$ python -q
>>> import numpy as np
>>> import numpy.linalg as la
>>> np.set_printoptions(precision=1, suppress=True, linewidth=200, legacy="1.25")
>>> rnd = lambda a: np.round(a, 1) + 0
>>> E = np.array([[3.0, -8.0, 0.0, 1.0, 7.0, 0.0],
...     [9.0, -1.0, -5.0, -6.0, 0.0, 0.0],
...     [-5.0, -7.0, -4.0, 7.0, -1.0, 0.0],
...     [5.0, 5.0, 0.0, -7.0, 3.0, 0.0],
...     [-2.0, -6.0, 1.0, -4.0, 6.0, 0.0],
...     [0.0, 0.0, 0.0, 0.0, 0.0, -4.0]])
>>> print(E)
[[ 3. -8.  0.  1.  7.  0.]
 [ 9. -1. -5. -6.  0.  0.]
 [-5. -7. -4.  7. -1.  0.]
 [ 5.  5.  0. -7.  3.  0.]
 [-2. -6.  1. -4.  6.  0.]
 [ 0.  0.  0.  0.  0. -4.]]
>>> # 2 groups of indices that never mix
>>> print(rnd(la.norm(E)))
25.0
>>> print(la.matrix_rank(E))
6
>>> print(np.count_nonzero(E))
23
>>> print(E.sum(axis=1))
[  3.  -3. -10.   6.  -5.  -4.]
>>> print(rnd(E.mean(axis=0)))
[ 1.7 -2.8 -1.3 -1.5  2.5 -0.7]
>>> F = np.loadtxt("case0.csv", delimiter=",")
>>> print(F)
[[-0.6  0.1  0.6]
 [-2.   1.4  1.3]
 [-0.1  0.3  0.1]
 [ 0.7  2.  -0.9]
 [-0.2 -1.2  0.3]
 [ 1.4 -0.5 -1.4]
 [-0.9  1.3  0.7]
 [ 0.9  0.3 -0.9]
 [-2.3 -0.4  2.1]
 [ 0.1 -0.7 -0.4]
 [-1.2 -0.5  0.7]
 [-1.  -0.9  0.5]
 [ 1.4 -0.1 -1.3]]
>>> lab = F[:, 0] > np.median(F[:, 0])
>>> f = F[lab].mean(axis=0) - F[~lab].mean(axis=0)
>>> print(((F - F.mean(axis=0)) @ f > 0).astype(int))
[0 0 1 1 0 1 0 1 0 1 0 0 1]
>>> print((((F - F.mean(axis=0)) @ f > 0) == lab).mean())
1.0
>>> print(np.argsort(-np.abs(f).round(6), kind="stable"))
[0 2 1]
>>> print(lab.astype(int))
[0 0 1 1 0 1 0 1 0 1 0 0 1]
>>> M2 = np.c_[F[:, :2] @ np.array([[-3, -3], [-1, 2]]), np.array([1, -1, -3, -3, 2, 1, 1, -2, -3, -1, -2, -2, 3])]
>>> print(rnd(M2))
[[ 1.7  2.   1. ]
 [ 4.6  8.8 -1. ]
 [ 0.   0.9 -3. ]
 [-4.1  1.9 -3. ]
 [ 1.8 -1.8  2. ]
 [-3.7 -5.2  1. ]
 [ 1.4  5.3  1. ]
 [-3.  -2.1 -2. ]
 [ 7.3  6.1 -3. ]
 [ 0.4 -1.7 -1. ]
 [ 4.1  2.6 -2. ]
 [ 3.9  1.2 -2. ]
 [-4.1 -4.4  3. ]]
>>> print(la.matrix_rank(np.c_[F, M2]))
4
>>> print(rnd(la.norm(la.qr(F)[0].T @ M2, axis=0) ** 2 / ((M2 ** 2).sum(axis=0) + 1e-12)))
[1.  1.  0.3]
>>> print(rnd(la.lstsq(F, M2[:, 0])[0]))
[-3. -1.  0.]
>>> print(la.matrix_rank(M2))
3
>>> print(rnd(la.norm(M2 - F @ la.lstsq(F, M2)[0], axis=0)))
[0.  0.  6.2]
